$ python3 -q
>>> import numpy as np
>>> np.set_printoptions(suppress=True, linewidth=200)
>>> W0 = np.load("run16.npy")
>>> W0
array([[-0.5 , -0.54,  0.15],
       [ 0.32,  0.35, -0.09],
       [ 0.8 ,  0.83, -0.29],
       [-0.71, -0.74,  0.24],
       [ 0.32,  0.35, -0.09],
       [ 0.98,  0.98, -0.54],
       [-0.76, -0.79,  0.26],
       [-0.76, -0.79,  0.26],
       [ 0.32,  0.35, -0.09],
       [ 0.22,  0.24, -0.06],
       [-0.11, -0.12,  0.03],
       [ 0.97,  0.98, -0.52],
       [ 0.76,  0.79, -0.26],
       [ 0.  ,  0.  ,  0.  ],
       [-0.98, -0.98,  0.54],
       [ 0.22,  0.24, -0.06],
       [ 0.32,  0.35, -0.09],
       [-0.65, -0.69,  0.21],
       [ 0.32,  0.35, -0.09],
       [-0.11, -0.12,  0.03],
       [-0.65, -0.69,  0.21]])
>>> x = np.array([-2, 2, 2])
>>> rhs = W0 @ x
>>> print(np.round(np.linalg.pinv(W0) @ W0, 2) + 0)
[[1. 0. 0.]
 [0. 1. 0.]
 [0. 0. 1.]]
>>> np.round(np.linalg.lstsq(W0, rhs)[0], 2)
array([-2.,  2.,  2.])
>>> try:
...     np.linalg.solve(W0, rhs)
... except np.linalg.LinAlgError as e:
...     print("failed:", e)
... 
failed: Last 2 dimensions of the array must be square
>>> rhs.round(2)
array([ 0.22, -0.12, -0.52,  0.42, -0.12, -1.08,  0.46,  0.46, -0.12, -0.08,  0.04, -1.02, -0.46,  0.  ,  1.08, -0.08, -0.12,  0.34, -0.12,  0.04,  0.34])
>>> np.round(np.linalg.solve(W0.T @ W0, W0.T @ rhs), 2)
array([-2.,  2.,  2.])
>>> rng = np.random.default_rng(433)
>>> rhs = rhs + 0.1 * rng.normal(size=21)
>>> rhs.round(2)
array([ 0.46, -0.07, -0.58,  0.53, -0.2 , -1.11,  0.39,  0.41, -0.23, -0.01,  0.07, -0.97, -0.4 ,  0.04,  1.18, -0.11, -0.11,  0.49, -0.07,  0.03,  0.38])
>>> coef, *_ = np.linalg.lstsq(W0, rhs)
>>> coef.round()
array([ 2., -2.,  3.])
>>> d = np.linalg.norm(W0[:, None] - W0[None], axis=-1)
>>> np.round(np.linalg.norm(W0, axis=1), 2)
array([0.75, 0.48, 1.19, 1.05, 0.48, 1.49, 1.13, 1.13, 0.48, 0.33, 0.17, 1.47, 1.13, 0.  , 1.49, 0.33, 0.48, 0.97, 0.48, 0.17, 0.97])
>>> d[14].round(2)
array([0.76, 1.96, 2.67, 0.47, 1.96, 2.97, 0.4 , 0.4 , 1.96, 1.81, 1.33, 2.96, 2.61, 1.49, 0.  , 1.81, 1.96, 0.55, 1.96, 1.33, 0.55])
>>> Xs = (W0 - W0.mean(axis=0)) / W0.std(axis=0)
>>> np.round(Xs.std(axis=0), 2)
array([1., 1., 1.])
>>> coef = np.linalg.lstsq(np.delete(Xs, 1, axis=1), Xs[:, 1])[0]
>>> round(float(1 - np.var(Xs[:, 1] - np.delete(Xs, 1, axis=1) @ coef)), 2)
1.0
>>> np.abs(coef).argmax()
np.int64(0)
>>> coef.round(2)
array([1.1, 0.1])
>>> print(np.round(np.linalg.norm(W0, 2) / np.linalg.norm(W0), 2))
1.0
>>> print(round(np.log10(np.linalg.cond(W0))))
2
>>> print(np.linalg.cond(W0) > 100)
True
>>> print(np.linalg.matrix_rank(W0, rtol=0.1))
1
>>> np.round(np.abs(np.linalg.svd(W0)[2][-1]), 2)
array([0.74, 0.65, 0.16])
>>> Xs = W0 - W0.mean(axis=0)
>>> left, sigma, VT = np.linalg.svd(Xs, full_matrices=False)
>>> np.searchsorted(np.cumsum(sigma ** 2) / (sigma ** 2).sum(), 0.9) + 1
np.int64(1)
>>> np.abs(VT[0]).argmax()
np.int64(1)
>>> round((sigma ** 2).sum() ** 2 / (sigma ** 4).sum(), 2)
np.float64(1.01)
>>> np.abs(left[:, 0]).argmax()
np.int64(14)
>>> np.round(Xs.mean(axis=0), 2) + 0
array([0., 0., 0.])
>>> A = np.load("case17.npy")
>>> A
array([[ 5, -2,  0],
       [-2,  2, -2],
       [ 0, -2,  6]])
>>> w, V = np.linalg.eigh(A)
>>> print(np.round(np.linalg.svd(A, compute_uv=False), 2))
[7.19 5.4  0.41]
>>> w.round(2)
array([0.41, 5.4 , 7.19])
>>> np.round(np.linalg.eigvalsh(A @ A), 2)
array([ 0.17, 29.14, 51.69])
>>> np.round(np.linalg.eigvalsh(A + -2 * np.eye(3)), 2)
array([-1.59,  3.4 ,  5.19])
>>> w.sum(), np.trace(A)
(np.float64(13.0), np.int64(13))
>>> print((w > 1e-8).sum(), (w < -1e-8).sum())
3 0
>>> M = np.array([[-9, -1, 4, 3], [3, -9, -1, 4], [4, 3, -9, -1], [-1, 4, 3, -9]])
>>> P = np.triu(np.array([[4, 3, 1, 3], [1, 3, 2, 3], [4, 2, 3, 5], [1, 5, 0, 0]]), 1) + np.eye(4)
>>> out = P @ M @ np.linalg.inv(P)
>>> P @ M - M @ P
array([[ 10.,  15.,   8.,  -6.],
       [  5.,   9.,   6.,  -6.],
       [ -5.,   8.,   5., -21.],
       [  0.,   3.,  -7., -24.]])
>>> np.linalg.matrix_rank(out)
np.int64(4)
>>> print(np.trace(out), np.trace(M))
-36.0 -36
>>> out
array([[   1.,  -16.,   32., -128.],
       [   8.,  -15.,   12.,  -64.],
       [  -1.,   26.,  -45.,  104.],
       [  -1.,    7.,  -10.,   23.]])
>>> round(np.linalg.norm(out[1] - out[2]), 2)
np.float64(182.3)
>>> np.linalg.norm(out, axis=1).argmax()
np.int64(0)
>>> print(np.round(np.linalg.norm(out, axis=1), 2))
[132.91  67.3  116.27  26.06]
>>> E = np.load("out4.npy")
>>> E
array([[0., 0., 1.],
       [0., 0., 1.],
       [1., 1., 0.]])
>>> E @ E
array([[1., 1., 0.],
       [1., 1., 0.],
       [0., 0., 2.]])
>>> np.argwhere(np.triu(E))
array([[0, 2],
       [1, 2]])
>>> np.trace(E @ E @ E) // 6
np.float64(0.0)
>>> L = np.diag(E.sum(axis=1)) - E
>>> round(np.linalg.det(L[1:, 1:]))
1
>>> np.round(np.linalg.eigvalsh(L), 2) + 0
array([0., 1., 3.])
>>> x = np.array([0, 9, 5])
>>> rhs = A @ x
>>> coef, lr = np.zeros(3), 1 / np.linalg.norm(A, 2) ** 2
>>> for i in range(30):
...     coef -= lr * A.T @ (A @ coef - rhs)
...     if i % 5 == 0: print(i, round(np.linalg.norm(A @ coef - rhs), 2))
... 
0 10.61
5 3.8
10 3.74
15 3.68
20 3.62
25 3.56
>>> coef.round(2)
array([-3.23,  1.58,  2.35])
>>> J = np.array([[0.3, -0.6, -0.7], [-0.6, -0.9, 0.3], [-0.7, -0.2, 2.6]])
>>> J[1] = J[0] + 0.3 * rng.normal(size=3)
>>> J.round(2)
array([[ 0.3 , -0.6 , -0.7 ],
       [-0.04, -0.74, -0.7 ],
       [-0.7 , -0.2 ,  2.6 ]])
>>> np.round(np.einsum("ij,ji->", J, J), 2)
np.float64(8.72)
>>> print(round(np.linalg.det(J[::-1]), 2))
0.63
>>> round(np.linalg.det(2 * J), 2), round(float(np.linalg.det(J)), 2)
(np.float64(-5.04), -0.63)
>>> round(np.linalg.det(J.T), 2)
np.float64(-0.63)
>>> np.round(np.linalg.eigvals(J), 2)
array([ 2.8 ,  0.25, -0.9 ])
>>> round(float(np.linalg.eigvals(J).sum().real), 2)
2.16
>>> z = rng.permutation(4)
>>> out = M[:, z] * rng.choice([-1, 1], 4)
>>> out
array([[ 1, -3,  9,  4],
       [ 9, -4, -3, -1],
       [-3,  1, -4, -9],
       [-4,  9,  1,  3]])
>>> left, _, VT = np.linalg.svd(M.T @ out)
>>> print(np.round(left @ VT, 2) + 0)
[[ 0.  0. -1.  0.]
 [-1.  0.  0.  0.]
 [ 0.  0.  0.  1.]
 [ 0. -1.  0.  0.]]
>>> z
array([1, 3, 0, 2])
>>> x = np.array([2, -1, -2, 0])
>>> print(out @ np.eye(4)[1])
[-3. -4.  1.  9.]
>>> np.linalg.norm(out @ x) <= np.linalg.norm(out, 2) * np.linalg.norm(x) + 1e-9
np.True_
>>> out @ (2 * x)
array([-26,  56,   2, -38])
>>> np.einsum("ij,j->i", out, x)
array([-13,  28,   1, -19])
>>> out @ x
array([-13,  28,   1, -19])
>>> out = J / np.linalg.norm(J, axis=1, keepdims=True)
>>> C2 = out @ out.T
>>> np.round(np.linalg.norm(out, axis=1), 2)
array([1., 1., 1.])
>>> print((np.abs(C2) > 0.9).astype(int))
[[1 1 0]
 [1 1 0]
 [0 0 1]]
>>> C2.round(2)
array([[ 1.  ,  0.93, -0.73],
       [ 0.93,  1.  , -0.6 ],
       [-0.73, -0.6 ,  1.  ]])
>>> round(np.degrees(np.arccos(np.clip(C2[0, 1], -1, 1))), 2)
np.float64(21.34)
>>> (C2 - 2 * np.eye(3)).round(6).argmax(axis=1)
array([1, 0, 1])
>>> arr = np.load("data.npy")
>>> arr
array([[ 0, -1,  1, -3],
       [ 1,  0, -1,  5],
       [-1,  1,  0, -2],
       [ 3, -5,  2,  0]])
>>> C2 = arr.T @ arr
>>> print(np.trace(C2), (arr ** 2).sum())
82 82
>>> C2
array([[ 11, -16,   5,   7],
       [-16,  27, -11,   1],
       [  5, -11,   6,  -8],
       [  7,   1,  -8,  38]])
>>> print(np.allclose(C2, C2.T))
True
>>> (arr @ arr.T).shape
(4, 4)
>>> np.diag(C2)
array([11, 27,  6, 38])
>>> np.einsum("ii->", arr)
np.int64(0)
>>> print(np.round(np.linalg.det(arr.T), 2))
-0.0
>>> np.einsum("ij,ji->", arr, arr)
np.int64(-82)
>>> np.round(np.linalg.eigvals(arr).sum().real, 2)
np.float64(0.0)
>>> data = np.load("w.npy")
>>> data.round(2)
array([[0.33, 0.47, 0.2 ],
       [0.33, 0.33, 0.33],
       [0.67, 0.11, 0.22]])
>>> Q, R = np.linalg.qr(data)
>>> np.round(abs(R[0, 0]), 2), round(float(np.linalg.norm(data[:, 0])), 2)
(np.float64(0.82), 0.82)
>>> np.round(Q @ R, 2)
array([[0.33, 0.47, 0.2 ],
       [0.33, 0.33, 0.33],
       [0.67, 0.11, 0.22]])
>>> print(R.round(2))
[[-0.82 -0.42 -0.4 ]
 [ 0.   -0.41 -0.15]
 [ 0.    0.    0.13]]
>>> C2 = R.T @ R
>>> np.round(np.linalg.svd(R, compute_uv=False) ** 2, 2)
array([1.06, 0.13, 0.01])
>>> np.allclose(C2, C2.T)
True
>>> x = np.array([-6, 5, -1])
>>> print(np.linalg.norm(data @ x) <= np.linalg.norm(data, 2) * np.linalg.norm(x) + 1e-9)
True
>>> np.round(data * x, 2)
array([[-2.  ,  2.33, -0.2 ],
       [-2.  ,  1.67, -0.33],
       [-4.  ,  0.56, -0.22]])
>>> print(np.sign((data @ x).round(6)))
[ 1. -1. -1.]
>>> np.round(np.einsum("ij,j->i", data, x), 2)
array([ 0.13, -0.67, -3.67])
>>> np.round(data @ np.eye(3)[0], 2)
array([0.33, 0.33, 0.67])
>>> X = np.load("a.npy")
>>> X
array([[ -9.5 ,  16.44,  -6.28],
       [-12.67,  -9.97, -11.83],
       [ 18.45,  -1.21,   7.61],
       [ 19.73,   2.9 ,   1.52],
       [ -6.27,  14.53, -12.23],
       [ -3.16,   0.5 ,  19.74],
       [  7.66,   1.47, -18.42],
       [ -5.44,  10.92, -15.85],
       [-15.31, -12.25,   3.95],
       [  0.11,  -1.24, -19.96],
       [ -5.8 ,   4.09,  18.7 ],
       [ -6.57,  12.79,  13.91],
       [-16.39,   7.14,  -8.98],
       [ 17.74,   9.02,   2.  ]])
>>> Xs = (X - X.mean(axis=0)) / X.std(axis=0)
>>> np.argwhere(np.abs(Xs) > 2)
array([], shape=(0, 2), dtype=int64)
>>> np.round(Xs.std(axis=0), 2)
array([1., 1., 1.])
>>> coef = np.linalg.lstsq(np.delete(Xs, 0, axis=1), Xs[:, 0])[0]
>>> np.abs(coef).argmax()
np.int64(1)
>>> print(round(np.linalg.det(2 * A), 2), round(np.linalg.det(A), 2))
128.0 16.0
>>> np.kron(np.eye(2, dtype=int), A)
array([[ 5, -2,  0,  0,  0,  0],
       [-2,  2, -2,  0,  0,  0],
       [ 0, -2,  6,  0,  0,  0],
       [ 0,  0,  0,  5, -2,  0],
       [ 0,  0,  0, -2,  2, -2],
       [ 0,  0,  0,  0, -2,  6]])
>>> print(np.round(np.linalg.eigvals(A), 2))
[0.41 5.4  7.19]
>>> C = X[[6, 12]].astype(float)
>>> for _ in range(5):
...     z = np.linalg.norm(X[:, None] - C, axis=-1).argmin(axis=1)
...     C = np.array([X[z == j].mean(axis=0) for j in range(2)])
... 
>>> z
array([1, 1, 0, 0, 1, 1, 0, 1, 1, 0, 1, 1, 1, 0])
>>> np.bincount(z)
array([5, 9])
>>> np.abs(C[1] - C[0]).argmax()
np.int64(0)
>>> Xs = X - X.mean(axis=0)
>>> V = np.linalg.svd(Xs)[2][:2]
>>> out = Xs - Xs @ V.T @ V
>>> np.round(out.std(axis=0), 2)
array([0.55, 8.21, 0.5 ])
>>> np.round((Xs @ V.T).std(axis=0), 2)
array([13.29, 11.62])
